$ ipython --no-banner

In [1]: import numpy as np

In [2]: np.set_printoptions(precision=3, suppress=True, linewidth=140)

In [3]: Z = 20 * np.array([[-0.2, 0.5, -0.2, 1.5, 0.4],
   ...:     [0.7, -0.8, 0.9, 0.2, 0.4],
   ...:     [1.7, -0.5, -1.0, 0.8, 1.6]])

In [4]: rng = np.random.default_rng(9586)

In [5]: idx = rng.integers(0, 3, 11)

In [6]: J = Z[idx] + rng.normal(size=(11, 5))

In [7]: J
Out[7]: 
array([[ 34.352, -11.462, -20.048,  16.4  ,  32.556],
       [ 35.697, -10.227, -18.97 ,  15.653,  32.698],
       [ -5.078,   9.798,  -6.481,  30.152,   7.26 ],
       [ -4.314,  12.959,  -4.19 ,  28.932,   7.505],
       [ 14.89 , -16.202,  18.972,   3.909,   8.963],
       [ 13.638, -13.079,  17.558,   3.669,   8.481],
       [ 34.597, -11.379, -18.859,  15.816,  31.073],
       [ 34.67 , -10.526, -20.269,  17.037,  32.282],
       [ 12.447, -15.446,  19.92 ,   4.976,   8.522],
       [ -3.329,  10.481,  -3.432,  30.856,   8.361],
       [ 13.366, -14.677,  18.46 ,   4.974,   7.517]])

In [8]: P = J @ np.linalg.solve(J.T @ J, J.T)

In [9]: np.allclose(P @ P, P)
Out[9]: True

In [10]: P @ J[:, 1]
Out[10]: array([-11.462, -10.227,   9.798,  12.959, -16.202, -13.079, -11.379, -10.526, -15.446,  10.481, -14.677])

In [11]: np.round(np.linalg.eigvalsh(P), 3) + 0
Out[11]: array([0., 0., 0., 0., 0., 0., 1., 1., 1., 1., 1.])

In [12]: np.round(np.trace(P), 3)
Out[12]: np.float64(5.0)

In [13]: blk = np.stack([J, -1 * J, J[::-1]])

In [14]: np.linalg.matrix_rank(blk.reshape(3, -1))
Out[14]: np.int64(2)

In [15]: np.linalg.matrix_rank(blk)
Out[15]: array([5, 5, 5])

In [16]: blk.shape
Out[16]: (3, 11, 5)

In [17]: Xs = J - J.mean(axis=0)

In [18]: left, sigma, Vt = np.linalg.svd(Xs, full_matrices=False)

In [19]: sigma
Out[19]: array([75.932, 61.381,  3.606,  2.718,  1.272])

In [20]: np.searchsorted(np.cumsum(sigma ** 2) / (sigma ** 2).sum(), 0.9) + 1
Out[20]: np.int64(2)

In [21]: np.abs(left[:, 0]).argmax()
Out[21]: np.int64(1)

In [22]: Vt[0] * np.sign(Vt[0, np.abs(Vt[0]).argmax()])
Out[22]: array([ 0.617, -0.166, -0.579,  0.003,  0.506])

In [23]: np.abs(Vt[0]).argmax()
Out[23]: np.int64(0)

In [24]: Xs = J - J.mean(axis=0)

In [25]: vecs = np.linalg.svd(Xs)[2][:3]

In [26]: other = Xs - Xs @ vecs.T @ vecs

In [27]: other.std(axis=0)
Out[27]: array([0.299, 0.092, 0.494, 0.522, 0.452])

In [28]: np.diag(vecs.T @ vecs)
Out[28]: array([0.597, 0.986, 0.636, 0.518, 0.263])

In [29]: other = np.array([[0, 0, -1], [-1, -2, 0], [2, 2, 1], [-2, 2, -2], [1, 2, 2]])

In [30]: np.linalg.matrix_rank(J @ other)
Out[30]: np.int64(3)

In [31]: arr = np.loadtxt("a.csv", delimiter=",")

In [32]: arr
Out[32]: 
array([[ 16.071,  -4.62 ,   6.82 ,  32.926],
       [ -7.229,  12.436,   3.551,  10.67 ],
       [ -3.591,   2.764,   5.629,  16.99 ],
       [ -4.61 ,  -2.187,  -2.561,  -2.106],
       [  8.325,   8.841,   6.862,  19.639],
       [ 12.26 , -29.389,   3.398,   1.076],
       [  3.701,  -9.725,   4.113,   9.903],
       [  2.192,  -8.487,  -0.991,   6.61 ],
       [  2.85 ,  20.877,   4.987,  18.556],
       [-17.49 ,  -4.368,  -4.797, -23.987],
       [-15.552,  -4.53 , -11.18 , -25.586],
       [ -9.181,  -7.551,   0.594,  -8.631],
       [  0.565,   0.342,   3.748,   2.335],
       [ -2.385,  -8.008,   2.273,   4.523],
       [  8.864,  12.992,  11.896,  25.219],
       [  4.488,  -5.501,   5.222,   4.499],
       [-13.431,  -1.417,  -0.958, -13.588],
       [  3.311,   1.865,   1.97 ,   2.922],
       [ 19.815,   2.616,   0.39 ,  17.517],
       [ 12.266,  22.395,  -1.842,  13.283],
       [ -8.004, -12.981,  -6.455, -30.324],
       [  3.164,  -2.797,   4.419,  10.811],
       [  5.006,   7.792,   3.682,  15.613],
       [  1.905, -16.297,  -3.017, -16.019],
       [  5.304, -20.886,  -2.676, -17.19 ]])

In [33]: idx = arr[:, 2] > np.median(arr[:, 2])

In [34]: u = arr[idx].mean(axis=0) - arr[~idx].mean(axis=0)

In [35]: np.argsort(-np.abs(u).round(6), kind="stable")
Out[35]: array([3, 2, 0, 1])

In [36]: ((arr - arr.mean(axis=0)) @ u > 0).astype(int)
Out[36]: array([1, 1, 1, 0, 1, 0, 1, 1, 1, 0, 0, 0, 1, 0, 1, 1, 0, 1, 1, 1, 0, 1, 1, 0, 0])
